$ ipython --no-banner

In [1]: import numpy as np

In [2]: import numpy.linalg as la

In [3]: np.set_printoptions(precision=3, suppress=True, linewidth=200)

In [4]: F = np.arange(15).reshape(3, 5) + 2

In [5]: print(F)
[[ 2  3  4  5  6]
 [ 7  8  9 10 11]
 [12 13 14 15 16]]

In [6]: W = np.array([[3, 4, 3], [-1, 8, 9], [3, 5, -6], [-7, -3, -6], [1, -6, -1]])

In [7]: coef = np.array([1, -1, 0])

In [8]: H = np.maximum(F @ W + coef, 0)

In [9]: (H > 0).mean(axis=0)
Out[9]: array([0.   , 0.667, 0.   ])

In [10]: C = np.array([[2, 2, 2], [0, 3, 3], [2, 0, 0]])

In [11]: print(H @ C)
[[  0   0   0]
 [  0 120 120]
 [  0 240 240]]

In [12]: left, sigma, Vt = la.svd(F)

In [13]: evecs = Vt[:(sigma > 1e-8).sum()]

In [14]: rng = np.random.default_rng(57040)

In [15]: x0 = F[1] + 3 * F[2] + rng.integers(2) * np.eye(5)[4]

In [16]: x0
Out[16]: array([43., 47., 51., 55., 59.])

In [17]: round(float(la.norm(x0 - evecs.T @ evecs @ x0)), 3)
Out[17]: 0.0

In [18]: la.matrix_rank(np.vstack([F, x0]))
Out[18]: np.int64(2)

In [19]: A2 = F[0, 0] * F[1:] - np.outer(F[1:, 0], F[0])

In [20]: A2
Out[20]: 
array([[  0,  -5, -10, -15, -20],
       [  0, -10, -20, -30, -40]])

In [21]: F[:, 0] / F[0, 0]
Out[21]: array([1. , 3.5, 6. ])

In [22]: rk = la.matrix_rank(F)

In [23]: rk
Out[23]: np.int64(2)

In [24]: N = la.svd(F)[2][rk:].T

In [25]: np.round(F @ N, 3) + 0
Out[25]: 
array([[0., 0., 0.],
       [0., 0., 0.],
       [0., 0., 0.]])

In [26]: np.round(N @ N.T, 3) + 0
Out[26]: 
array([[ 0.4, -0.4, -0.2,  0. ,  0.2],
       [-0.4,  0.7, -0.2, -0.1,  0. ],
       [-0.2, -0.2,  0.8, -0.2, -0.2],
       [ 0. , -0.1, -0.2,  0.7, -0.4],
       [ 0.2,  0. , -0.2, -0.4,  0.4]])

In [27]: np.allclose(F @ N, 0)
Out[27]: True

In [28]: [int(la.matrix_rank(np.delete(F, i, axis=0))) for i in range(3)]
Out[28]: [2, 2, 2]
